>>> import numpy as np
>>> import numpy.linalg as la
>>> np.set_printoptions(precision=2, suppress=True, linewidth=160, floatmode="fixed")
>>> def rnd(a):
...     return np.round(a, 2) + 0
... 
>>> feats = np.minimum.outer(np.arange(1, 6), np.arange(1, 6)) * -2
>>> feats
array([[ -2,  -2,  -2,  -2,  -2],
       [ -2,  -4,  -4,  -4,  -4],
       [ -2,  -4,  -6,  -6,  -6],
       [ -2,  -4,  -6,  -8,  -8],
       [ -2,  -4,  -6,  -8, -10]])
>>> evals, vecs = la.eigh(feats)
>>> rnd(vecs.T @ vecs)
array([[1.00, 0.00, 0.00, 0.00, 0.00],
       [0.00, 1.00, 0.00, 0.00, 0.00],
       [0.00, 0.00, 1.00, 0.00, 0.00],
       [0.00, 0.00, 0.00, 1.00, 0.00],
       [0.00, 0.00, 0.00, 0.00, 1.00]])
>>> np.unique(evals.round(6) + 0, return_counts=True)[1]
array([1, 1, 1, 1, 1])
>>> rnd(vecs.T @ feats @ vecs)
array([[-24.69,   0.00,   0.00,   0.00,   0.00],
       [  0.00,  -2.90,   0.00,   0.00,   0.00],
       [  0.00,   0.00,  -1.17,   0.00,   0.00],
       [  0.00,   0.00,   0.00,  -0.71,   0.00],
       [  0.00,   0.00,   0.00,   0.00,  -0.54]])
>>> rnd(evals.sum()), np.trace(feats)
(np.float64(-30.0), np.int64(-30))
>>> evals, vecs = la.eig(feats)
>>> rnd(np.sort(la.eigvals(la.inv(feats))))
array([-1.84, -1.42, -0.86, -0.35, -0.04])
>>> rnd(evals)
array([-24.69,  -2.90,  -1.17,  -0.71,  -0.54])
>>> rnd(np.sort(la.eigvals(feats.T)))
array([-24.69,  -2.90,  -1.17,  -0.71,  -0.54])
>>> rng = np.random.default_rng(657)
>>> idx = rng.permutation(5)
>>> idx
array([0, 4, 3, 1, 2])
>>> M2 = feats[idx][:, idx]
>>> np.trace(M2)
np.int64(-30)
>>> feats.inv()
Traceback (most recent call last):
  File "<python-input-20>", line 1, in <module>
    feats.inv()
    ^^^^^^^^^
AttributeError: 'numpy.ndarray' object has no attribute 'inv'
>>> la.matrix_power(feats, 4)
array([[ 10736,  20592,  28768,  34608,  37648],
       [ 20592,  39504,  55200,  66416,  72256],
       [ 28768,  55200,  77152,  92848, 101024],
       [ 34608,  66416,  92848, 111760, 121616],
       [ 37648,  72256, 101024, 121616, 132352]])
>>> (feats + feats.T) / 2
array([[ -2.00,  -2.00,  -2.00,  -2.00,  -2.00],
       [ -2.00,  -4.00,  -4.00,  -4.00,  -4.00],
       [ -2.00,  -4.00,  -6.00,  -6.00,  -6.00],
       [ -2.00,  -4.00,  -6.00,  -8.00,  -8.00],
       [ -2.00,  -4.00,  -6.00,  -8.00, -10.00]])
>>> np.allclose(feats @ feats.T, feats.T @ feats)
True
>>> rnd(np.sort(np.abs(la.eigvals(feats))))
array([ 0.54,  0.71,  1.17,  2.90, 24.69])
>>> np.allclose(feats, feats.T)
True
>>> rnd(la.det(feats))
np.float64(-32.0)
>>> rnd(np.abs(la.eigvals(feats)).max())
np.float64(24.69)
>>> feats @ feats
array([[ 20,  36,  48,  56,  60],
       [ 36,  68,  92, 108, 116],
       [ 48,  92, 128, 152, 164],
       [ 56, 108, 152, 184, 200],
       [ 60, 116, 164, 200, 220]])
>>> X = np.load("x.npy")
>>> X
array([[15.20,  4.62,  6.42],
       [13.72,  5.43,  4.18],
       [12.98,  5.64,  3.45],
       [16.17,  5.28,  3.99],
       [12.59,  6.55,  5.88],
       [13.18,  6.77,  4.92],
       [14.79,  5.16,  5.53],
       [13.51,  5.56,  5.26],
       [15.22,  5.63,  2.11],
       [15.50,  4.92,  5.56],
       [15.16,  4.77,  4.05],
       [13.21,  3.37,  3.55],
       [16.62,  4.85,  5.22],
       [13.36,  3.14,  4.28],
       [14.74,  4.67,  7.31],
       [14.47,  5.10,  4.88],
       [14.86,  5.99,  4.83],
       [15.19,  6.76,  6.05],
       [14.23,  4.22,  4.53],
       [16.02,  4.93,  4.74],
       [17.11,  7.20,  4.67],
       [15.50,  5.80,  4.70],
       [15.29,  4.91,  4.52],
       [15.04,  3.02,  6.04]])
>>> x0 = np.array([0, 1, 2])
>>> y = X @ x0
>>> rnd(la.lstsq(X, y)[0])
array([0.00, 1.00, 2.00])
>>> try:
...     la.solve(X, y)
... except la.LinAlgError as e:
...     print(repr(e))
... 
LinAlgError('Last 2 dimensions of the array must be square')
>>> y = y + 0.3 * rng.normal(size=24)
>>> rnd(y)
array([17.45, 14.26, 12.22, 13.37, 18.17, 16.86, 16.22, 16.18,  9.77, 15.96, 12.65, 10.34, 15.36, 11.89, 18.64, 14.67, 15.46, 18.76, 13.48, 14.30, 16.43,
       14.80, 14.02, 15.05])
>>> coef, *_ = la.lstsq(X, y)
>>> rnd(la.norm(y - X @ coef))
np.float64(1.07)
>>> rnd(coef)
array([0.01, 1.00, 1.96])
>>> coef.round()
array([0.00, 1.00, 2.00])
>>> rnd(la.norm(X, 2) / la.norm(X))
np.float64(1.0)
>>> round(np.log10(la.cond(X)))
1
>>> la.cond(X) > 100
np.False_
>>> [round(float(x), 2) for x in la.svd(X, compute_uv=False)[:3]]
[80.35, 5.19, 5.0]
>>> M = np.vander(np.arange(3) - 2, 4, increasing=True)
>>> M
array([[ 1, -2,  4, -8],
       [ 1, -1,  1, -1],
       [ 1,  0,  0,  0]])
>>> # row 0 dominates
>>> M @ M
Traceback (most recent call last):
  File "<python-input-48>", line 1, in <module>
    M @ M
    ~~^~~
ValueError: matmul: Input operand 1 has a mismatch in its core dimension 0, with gufunc signature (n?,k),(k,m?)->(n?,m?) (size 3 is different from 4)
>>> gram = M.T @ M
>>> (M @ M.T).shape
(3, 3)
>>> np.diag(gram)
array([ 3,  5, 17, 65])
>>> rnd(la.svd(M, compute_uv=False) ** 2)
array([87.70,  1.97,  0.32])
>>> np.allclose(gram, gram.T)
True
>>> la.matrix_rank(gram)
np.int64(3)
>>> rnd(la.eigvalsh(gram)[::-1])
array([87.70,  1.97,  0.32,  0.00])
>>> gram
array([[  3,  -3,   5,  -9],
       [ -3,   5,  -9,  17],
       [  5,  -9,  17, -33],
       [ -9,  17, -33,  65]])
>>> rank = la.matrix_rank(gram)
>>> rank
np.int64(3)
>>> N = la.svd(gram)[2][rank:].T
>>> la.matrix_rank(gram.T @ gram), la.matrix_rank(gram @ gram.T)
(np.int64(3), np.int64(3))
>>> N.shape
(4, 1)
>>> np.allclose(gram @ N, 0)
True
>>> M2 = M / la.norm(M, axis=1, keepdims=True)
>>> gram = M2 @ M2.T
>>> rnd(gram)
array([[1.00, 0.81, 0.11],
       [0.81, 1.00, 0.50],
       [0.11, 0.50, 1.00]])
>>> (np.abs(gram) > 0.9).astype(int)
array([[1, 0, 0],
       [0, 1, 0],
       [0, 0, 1]])
>>> np.argwhere(np.triu(np.abs(gram) > 0.95, 1))
array([], shape=(0, 2), dtype=int64)
>>> rnd(np.degrees(np.arccos(np.clip(gram[2, 1], -1, 1))))
np.float64(60.0)
>>> rnd(la.norm(M2, axis=1))
array([1.00, 1.00, 1.00])
>>> rnd(gram[2])
array([0.11, 0.50, 1.00])
>>> arr = np.loadtxt("test14.csv", delimiter=",")
>>> rnd(arr)
array([[ 1.03, -3.03,  2.34],
       [-3.56,  1.56,  0.81],
       [ 0.82, -2.82,  2.27],
       [-6.20,  4.20, -0.07],
       [-1.90, -0.10,  1.37],
       [-4.36,  2.36,  0.55],
       [-3.19,  1.19,  0.94],
       [-6.95,  4.95, -0.32],
       [-2.42,  0.42,  1.19],
       [ 2.23, -4.23,  2.74],
       [ 0.50, -2.50,  2.17],
       [-3.03,  1.03,  0.99],
       [ 6.65, -8.65,  4.22],
       [ 4.95, -6.95,  3.65],
       [-7.61,  5.61, -0.54],
       [-0.82, -1.18,  1.73],
       [ 2.21, -4.21,  2.74],
       [-1.81, -0.19,  1.40],
       [ 5.07, -7.07,  3.69],
       [-6.23,  4.23, -0.08],
       [ 1.58, -3.58,  2.53],
       [-3.43,  1.43,  0.86],
       [ 0.32, -2.32,  2.11],
       [ 1.59, -3.59,  2.53],
       [ 4.23, -6.23,  3.41],
       [-3.69,  1.69,  0.77]])
>>> # looks like rank 2
>>> rank = la.matrix_rank(arr)
>>> rank
np.int64(2)
>>> N = la.svd(arr)[2][rank:].T
>>> np.allclose(arr @ N, 0)
True
>>> la.matrix_rank(arr.T @ arr), la.matrix_rank(arr @ arr.T)
(np.int64(2), np.int64(2))
>>> rnd(N[:, 0] / N[np.abs(N[:, 0]).round(6).argmax(), 0])
array([0.67, 1.00, 1.00])
>>> [int(la.matrix_rank(np.delete(arr, i, axis=0))) for i in range(26)]
[2, 2, 2, 2, 2, 2, 2, 2, 2, 2, 2, 2, 2, 2, 2, 2, 2, 2, 2, 2, 2, 2, 2, 2, 2, 2]
>>> [int(la.matrix_rank(arr[:i])) for i in range(1, len(arr) + 1)]
[1, 2, 2, 2, 2, 2, 2, 2, 2, 2, 2, 2, 2, 2, 2, 2, 2, 2, 2, 2, 2, 2, 2, 2, 2, 2]
>>> [int(la.matrix_rank(arr[:, :j + 1])) for j in range(3)]
[1, 2, 2]
>>> Xc = X - X.mean(axis=0)
>>> vecs = la.svd(Xc)[2][:1]
>>> M2 = Xc - Xc @ vecs.T @ vecs
>>> rnd(la.norm(M2) / la.norm(Xc))
np.float64(0.77)
>>> la.norm(M2, axis=1).round(6).argmax()
np.int64(8)
>>> idx = arr[:, 2] > np.median(arr[:, 2])
>>> f = arr[idx].mean(axis=0) - arr[~idx].mean(axis=0)
>>> rnd(f)
array([ 6.52, -6.52,  2.17])
>>> ((arr - arr.mean(axis=0)) @ f > 0).astype(int)
array([1, 0, 1, 0, 0, 0, 0, 0, 0, 1, 1, 0, 1, 1, 0, 1, 1, 0, 1, 0, 1, 0, 1, 1, 1, 0])
>>> J = np.load("m.npy")
>>> J
array([[0, 1, 0, 0],
       [0, 0, 1, 0],
       [0, 0, 0, 1],
       [1, 0, 0, 0]])
>>> np.fft.fft(J[0])
array([ 1.00+0.00j,  0.00-1.00j, -1.00+0.00j,  0.00+1.00j])
>>> rnd(la.pinv(J))
array([[0.00, 0.00, 0.00, 1.00],
       [1.00, 0.00, 0.00, 0.00],
       [0.00, 1.00, 0.00, 0.00],
       [0.00, 0.00, 1.00, 0.00]])
>>> P = np.triu(np.array([[3, 0, 3, 2], [0, 0, 0, 2], [1, 2, 0, 3], [3, 2, 3, 0]]), 1) + np.eye(4)
>>> M2 = P @ J @ la.inv(P)
>>> rnd(la.det(M2))
np.float64(-1.0)
>>> M2
array([[ 2.00,  1.00, -6.00, 15.00],
       [ 2.00,  0.00, -5.00, 11.00],
       [ 3.00,  0.00, -9.00, 22.00],
       [ 1.00,  0.00, -3.00,  7.00]])
>>> la.matrix_rank(M2)
np.int64(4)
>>> gram = M2.T @ M2
>>> (M2 @ M2.T).shape
(4, 4)
>>> np.allclose(gram, gram.T)
True
>>> np.trace(gram), (M2 ** 2).sum()
(np.float64(1049.0), np.float64(1049.0))
>>> rnd(la.eigvalsh(gram)[::-1])
array([1047.83,    0.87,    0.30,    0.00])
>>> x0 = np.array([0, 3, 3, 2])
>>> rnd(la.norm(x0)), rnd(la.norm(J @ x0))
(np.float64(4.69), np.float64(4.69))
>>> 4 - la.matrix_rank(J - np.eye(4), tol=1e-8)
np.int64(1)
>>> rnd(la.inv(J))
array([[0.00, 0.00, 0.00, 1.00],
       [1.00, 0.00, 0.00, 0.00],
       [0.00, 1.00, 0.00, 0.00],
       [0.00, 0.00, 1.00, 0.00]])
>>> M2 = np.array([[2, 0, 3, 0], [2, 3, 3, 0], [3, 2, 1, 3], [1, 2, 3, 3]])
>>> E = np.tril(M2)
>>> E
array([[2, 0, 0, 0],
       [2, 3, 0, 0],
       [3, 2, 1, 0],
       [1, 2, 3, 3]])
>>> rnd(np.sort(np.abs(la.eigvals(E))))
array([1.00, 2.00, 3.00, 3.00])
>>> la.determinant(E)
Traceback (most recent call last):
  File "<python-input-114>", line 1, in <module>
    la.determinant(E)
    ^^^^^^^^^^^^^^
AttributeError: module 'numpy.linalg' has no attribute 'determinant'
>>> assert E == E.T
Traceback (most recent call last):
  File "<python-input-115>", line 1, in <module>
    assert E == E.T
           ^^^^^^^^
ValueError: The truth value of an array with more than one element is ambiguous. Use a.any() or a.all()
>>> E @ E
array([[ 4,  0,  0,  0],
       [10,  9,  0,  0],
       [13,  8,  1,  0],
       [18, 18, 12,  9]])
>>> E.inv()
Traceback (most recent call last):
  File "<python-input-117>", line 1, in <module>
    E.inv()
    ^^^^^
AttributeError: 'numpy.ndarray' object has no attribute 'inv'
>>> x0 = np.array([-2, 3, 2, -1])
>>> y = E @ x0
>>> y
array([-4,  5,  2,  7])
>>> rnd(la.solve(E, y + E[:, 2]))
array([-2.00,  3.00,  3.00, -1.00])
>>> rnd(la.solve(E, -1 * y))
array([ 2.00, -3.00, -2.00,  1.00])
>>> np.einsum("ij,ji->", J, J)
np.int64(0)
>>> np.kron(np.eye(2, dtype=int), J)
array([[0, 1, 0, 0, 0, 0, 0, 0],
       [0, 0, 1, 0, 0, 0, 0, 0],
       [0, 0, 0, 1, 0, 0, 0, 0],
       [1, 0, 0, 0, 0, 0, 0, 0],
       [0, 0, 0, 0, 0, 1, 0, 0],
       [0, 0, 0, 0, 0, 0, 1, 0],
       [0, 0, 0, 0, 0, 0, 0, 1],
       [0, 0, 0, 0, 1, 0, 0, 0]])
>>> Q, vecs = la.qr(E[:, :1])[0], la.qr(E[:, 1:])[0]
>>> s = la.svd(Q.T @ vecs, compute_uv=False)
>>> rnd(np.degrees(np.arccos(s.clip(0, 1))))
array([28.13])
>>> rnd(la.norm(Q @ Q.T - vecs @ vecs.T, 2))
np.float64(1.0)
>>> (s > 0.9).sum()
np.int64(0)
>>> la.matrix_power(E - np.diag(np.diag(E)), 4)
array([[0, 0, 0, 0],
       [0, 0, 0, 0],
       [0, 0, 0, 0],
       [0, 0, 0, 0]])
>>> np.prod(np.diag(E)), rnd(la.det(E))
(np.int64(18), np.float64(18.0))
>>> E @ E
array([[ 4,  0,  0,  0],
       [10,  9,  0,  0],
       [13,  8,  1,  0],
       [18, 18, 12,  9]])
>>> data = np.load("a.npy")
>>> data
array([[0, 0, 0, 1],
       [0, 0, 1, 1],
       [0, 1, 0, 0],
       [1, 1, 0, 0]])
>>> np.kron(np.eye(2, dtype=int), data)
array([[0, 0, 0, 1, 0, 0, 0, 0],
       [0, 0, 1, 1, 0, 0, 0, 0],
       [0, 1, 0, 0, 0, 0, 0, 0],
       [1, 1, 0, 0, 0, 0, 0, 0],
       [0, 0, 0, 0, 0, 0, 0, 1],
       [0, 0, 0, 0, 0, 0, 1, 1],
       [0, 0, 0, 0, 0, 1, 0, 0],
       [0, 0, 0, 0, 1, 1, 0, 0]])
>>> rnd(la.det(2 * data)), rnd(la.det(data))
(np.float64(16.0), np.float64(1.0))
>>> rnd(la.eigvals(data).sum().real)
np.float64(0.0)
>>> np.einsum("ij,ji->", data, data)
np.int64(6)
>>> M2 = np.array([[4, 1, 2], [5, 5, 1]])
>>> W2 = np.kron(M2, data)
>>> W2.shape
(8, 12)
>>> W2
array([[0, 0, 0, 4, 0, 0, 0, 1, 0, 0, 0, 2],
       [0, 0, 4, 4, 0, 0, 1, 1, 0, 0, 2, 2],
       [0, 4, 0, 0, 0, 1, 0, 0, 0, 2, 0, 0],
       [4, 4, 0, 0, 1, 1, 0, 0, 2, 2, 0, 0],
       [0, 0, 0, 5, 0, 0, 0, 5, 0, 0, 0, 1],
       [0, 0, 5, 5, 0, 0, 5, 5, 0, 0, 1, 1],
       [0, 5, 0, 0, 0, 5, 0, 0, 0, 1, 0, 0],
       [5, 5, 0, 0, 5, 5, 0, 0, 1, 1, 0, 0]])
>>> idx = rng.permutation(4)
>>> idx
array([2, 3, 0, 1])
>>> M2 = data[idx][:, idx]
>>> np.trace(M2)
np.int64(0)
>>> np.diag(M2)
array([0, 0, 0, 0])
>>> rnd(np.sort(np.abs(la.eigvals(M2))))
array([0.62, 0.62, 1.62, 1.62])
>>> M2
array([[0, 0, 0, 1],
       [0, 0, 1, 1],
       [0, 1, 0, 0],
       [1, 1, 0, 0]])
>>> evals, vecs = la.eigh(data)
>>> x0 = np.array([-1, 0, 1, 2])
>>> rnd(x0 @ data @ x0 / (x0 @ x0)), rnd(evals[0]), rnd(evals[-1])
(np.float64(-0.67), np.float64(-1.62), np.float64(1.62))
>>> np.abs(data).sum(axis=1).max(), rnd(np.abs(evals).max())
(np.int64(2), np.float64(1.62))
>>> rnd(vecs * np.abs(evals) @ vecs.T)
array([[0.89, 0.45, 0.00, 0.00],
       [0.45, 1.34, 0.00, 0.00],
       [0.00, 0.00, 0.89, 0.45],
       [0.00, 0.00, 0.45, 1.34]])
>>> (np.sign(vecs[:, -1].round(6)) == np.sign(vecs[0, -1].round(6))).astype(int)
array([1, 1, 1, 1])
>>> A = np.load("arr.npy")
>>> A
array([[0, 0, 0, 0, 0],
       [1, 3, 0, 0, 0],
       [3, 3, 1, 0, 0],
       [0, 3, 0, 1, 0],
       [2, 2, 3, 1, 0]])
>>> np.abs(np.diag(la.qr(A)[1])) > 1e-9
array([ True,  True,  True,  True, False])
>>> rnd(np.trace(la.pinv(A) @ A))
np.float64(4.0)
>>> rank = la.matrix_rank(A)
>>> rank
np.int64(4)
>>> N = la.svd(A)[2][rank:].T
>>> la.matrix_rank(A.T @ A), la.matrix_rank(A @ A.T)
(np.int64(4), np.int64(4))
>>> [int(la.matrix_rank(np.delete(A, i, axis=0))) for i in range(5)]
[4, 3, 3, 3, 3]
>>> np.allclose(A @ N, 0)
True
>>> N @ N.T
array([[0.00, 0.00, 0.00, 0.00, 0.00],
       [0.00, 0.00, 0.00, 0.00, 0.00],
       [0.00, 0.00, 0.00, 0.00, 0.00],
       [0.00, 0.00, 0.00, 0.00, 0.00],
       [0.00, 0.00, 0.00, 0.00, 1.00]])
>>> N[:, 0] / N[np.abs(N[:, 0]).round(6).argmax(), 0]
array([0.00, 0.00, 0.00, 0.00, 1.00])
>>> [int(la.matrix_rank(A[:i])) for i in range(1, len(A) + 1)]
[0, 1, 2, 3, 4]
